$ ipython --no-banner

In [1]: import numpy as np

In [2]: import numpy.linalg as la

In [3]: np.set_printoptions(precision=2, suppress=True, linewidth=120, sign=" ")

In [4]: E = np.load("dump.npy")

In [5]: E
Out[5]: 
array([[  0,   0,   0,   0,   0,   0,   0,   0,   0,   0,   0,   0,   0,   0],
       [  5,   2,   4,   0,   4,   0,   1,   0,   1,   2,   4,   1,   3,   3],
       [  5,   2,   4,   0,   4,   0,   1,   0,   1,   2,   4,   1,   3,   3],
       [  0,   0,   0,   0,   0,   0,   0,   0,   0,   0,   0,   0,   0,   0],
       [ 10,   4,   8,   0,   8,   0,   2,   0,   2,   4,   8,   2,   6,   6],
       [  0,   0,   0,   0,   0,   0,   0,   0,   0,   0,   0,   0,   0,   0],
       [  5,   2,   4,   0,   4,   0,   1,   0,   1,   2,   4,   1,   3,   3],
       [  5,   2,   4,   0,   4,   0,   1,   0,   1,   2,   4,   1,   3,   3],
       [ 15,   6,  12,   0,  12,   0,   3,   0,   3,   6,  12,   3,   9,   9],
       [  5,   2,   4,   0,   4,   0,   1,   0,   1,   2,   4,   1,   3,   3]])

In [6]: Uu, sv, vt = la.svd(E)

In [7]: sv.round(2) + 0
Out[7]: array([ 42.85,   0.  ,   0.  ,   0.  ,   0.  ,   0.  ,   0.  ,   0.  ,   0.  ,   0.  ])

In [8]: B = Uu[:, :1] @ np.diag(sv[:1]) @ vt[:1]

In [9]: la.matrix_rank(B)
Out[9]: np.int64(1)

In [10]: round(np.abs(E - B).max(), 2)
Out[10]: np.float64(0.0)

In [11]: la.matrix_rank(E, rtol=0.05)
Out[11]: np.int64(1)

In [12]: round(float(la.norm(E - B) / la.norm(E)), 2)
Out[12]: 0.0

In [13]: round(float(la.norm(E - B, 2)), 2), round(float(sv[1]), 2)
Out[13]: (0.0, 0.0)

In [14]: J = np.load("mat.npy")

In [15]: J
Out[15]: 
array([[ 1,  0,  0,  0,  0,  0,  0,  0],
       [-3,  1,  0,  0,  0,  0,  0,  0],
       [-5, -1,  1,  0,  0,  0,  0,  0],
       [-2,  0, -1,  1,  0,  0,  0,  0],
       [ 0, -4,  1,  4,  1,  0,  0,  0],
       [ 3,  4, -4,  0,  3,  1,  0,  0],
       [ 1,  0,  5, -4,  5,  5,  1,  0],
       [ 3,  2, -1, -4, -1, -2, -3,  1]])

In [16]: la.matrix_rank(J - J[0, 0] * np.eye(8))
Out[16]: np.int64(7)

In [17]: np.prod(np.diag(J)), round(la.det(J), 2)
Out[17]: (np.int64(1), np.float64(1.0))

In [18]: np.sort(la.eigvals(J))
Out[18]: array([ 1.,  1.,  1.,  1.,  1.,  1.,  1.,  1.])

In [19]: np.round(la.norm(J, 2) / la.norm(J), 2)
Out[19]: np.float64(0.61)

In [20]: [round(float(x), 2) for x in la.svd(J, compute_uv=False)[:3]]
Out[20]: [10.01, 9.6, 6.21]

In [21]: np.argsort(-la.norm(J, axis=0).round(6), kind="stable")[:3]
Out[21]: array([ 0,  3,  2])

In [22]: rng = np.random.default_rng(25129)

In [23]: B = J + rng.integers(-2, 3, (8, 7)) @ rng.integers(-2, 3, (7, 8))

In [24]: B
Out[24]: 
array([[ -5,  -2,  -4,   8,   1,   4,  -4,  -6],
       [  3,   6,   0,  -2,  10,  -7,  -7,  -5],
       [  3,  -1,  -3,   2, -10,  -7,   6,   5],
       [ -9,  -4,  -3,   0,  -1,   1,  -2,   3],
       [  3,  -5,  11,   1,   4,  10,   1,  -8],
       [ 14,   3,   2,   3,  -3,   9,   7,  -4],
       [ -1,  -6,  -3,   4,  -3,   6,   1,   3],
       [ 14,   0,  -1,   3,  -4,   3,  -2,  -3]])

In [25]: np.round(la.svd(B - J, compute_uv=False), 2) + 0
Out[25]: array([ 26.07,  25.06,  19.56,  15.18,   4.52,   2.58,   0.13,   0.  ])

In [26]: B - J
Out[26]: 
array([[ -6,  -2,  -4,   8,   1,   4,  -4,  -6],
       [  6,   5,   0,  -2,  10,  -7,  -7,  -5],
       [  8,   0,  -4,   2, -10,  -7,   6,   5],
       [ -7,  -4,  -2,  -1,  -1,   1,  -2,   3],
       [  3,  -1,  10,  -3,   3,  10,   1,  -8],
       [ 11,  -1,   6,   3,  -6,   8,   7,  -4],
       [ -2,  -6,  -8,   8,  -8,   1,   0,   3],
       [ 11,  -2,   0,   7,  -3,   5,   1,  -4]])

In [27]: u = np.array([2, 4])

In [28]: np.convolve(J[7], u)
Out[28]: array([  6,  16,   6, -12, -18,  -8, -14, -10,   4])

In [29]: np.cross(J[7, :3], J[6, :3])
Out[29]: array([ 10, -16,  -2])

In [30]: K = np.minimum.outer(np.arange(1, 13), np.arange(1, 13)) * -1

In [31]: K
Out[31]: 
array([[ -1,  -1,  -1,  -1,  -1,  -1,  -1,  -1,  -1,  -1,  -1,  -1],
       [ -1,  -2,  -2,  -2,  -2,  -2,  -2,  -2,  -2,  -2,  -2,  -2],
       [ -1,  -2,  -3,  -3,  -3,  -3,  -3,  -3,  -3,  -3,  -3,  -3],
       [ -1,  -2,  -3,  -4,  -4,  -4,  -4,  -4,  -4,  -4,  -4,  -4],
       [ -1,  -2,  -3,  -4,  -5,  -5,  -5,  -5,  -5,  -5,  -5,  -5],
       [ -1,  -2,  -3,  -4,  -5,  -6,  -6,  -6,  -6,  -6,  -6,  -6],
       [ -1,  -2,  -3,  -4,  -5,  -6,  -7,  -7,  -7,  -7,  -7,  -7],
       [ -1,  -2,  -3,  -4,  -5,  -6,  -7,  -8,  -8,  -8,  -8,  -8],
       [ -1,  -2,  -3,  -4,  -5,  -6,  -7,  -8,  -9,  -9,  -9,  -9],
       [ -1,  -2,  -3,  -4,  -5,  -6,  -7,  -8,  -9, -10, -10, -10],
       [ -1,  -2,  -3,  -4,  -5,  -6,  -7,  -8,  -9, -10, -11, -11],
       [ -1,  -2,  -3,  -4,  -5,  -6,  -7,  -8,  -9, -10, -11, -12]])

In [32]: B = K / np.sqrt((K ** 2).mean(axis=1, keepdims=True))

In [33]: la.norm(B, axis=1)
Out[33]: array([ 3.46,  3.46,  3.46,  3.46,  3.46,  3.46,  3.46,  3.46,  3.46,  3.46,  3.46,  3.46])

In [34]: la.matrix_rank(K - K.mean(axis=1, keepdims=True))
Out[34]: np.int64(11)

In [35]: B = la.inv(K)

In [36]: B
Out[36]: 
array([[-2.,  1., -0., -0., -0., -0., -0., -0., -0., -0., -0., -0.],
       [ 1., -2.,  1., -0., -0., -0., -0., -0., -0., -0., -0., -0.],
       [-0.,  1., -2.,  1., -0., -0., -0., -0., -0., -0., -0., -0.],
       [-0., -0.,  1., -2.,  1., -0., -0., -0., -0., -0., -0., -0.],
       [-0., -0., -0.,  1., -2.,  1., -0., -0., -0., -0., -0., -0.],
       [-0., -0., -0., -0.,  1., -2.,  1., -0., -0., -0., -0., -0.],
       [-0., -0., -0., -0., -0.,  1., -2.,  1., -0., -0., -0., -0.],
       [-0., -0., -0., -0., -0., -0.,  1., -2.,  1., -0., -0., -0.],
       [-0., -0., -0., -0., -0., -0., -0.,  1., -2.,  1., -0., -0.],
       [-0., -0., -0., -0., -0., -0., -0., -0.,  1., -2.,  1., -0.],
       [-0., -0., -0., -0., -0., -0., -0., -0., -0.,  1., -2.,  1.],
       [-0., -0., -0., -0., -0., -0., -0., -0., -0., -0.,  1., -1.]])

In [37]: np.round(la.slogdet(K)[0], 2)
Out[37]: np.float64(1.0)

In [38]: Q, vecs = la.qr(K[:, :10])[0], la.qr(K[:, 10:])[0]

In [39]: sv = la.svd(Q.T @ vecs, compute_uv=False)

In [40]: np.round(la.norm(Q @ Q.T - vecs @ vecs.T, 2), 2)
Out[40]: np.float64(1.0)
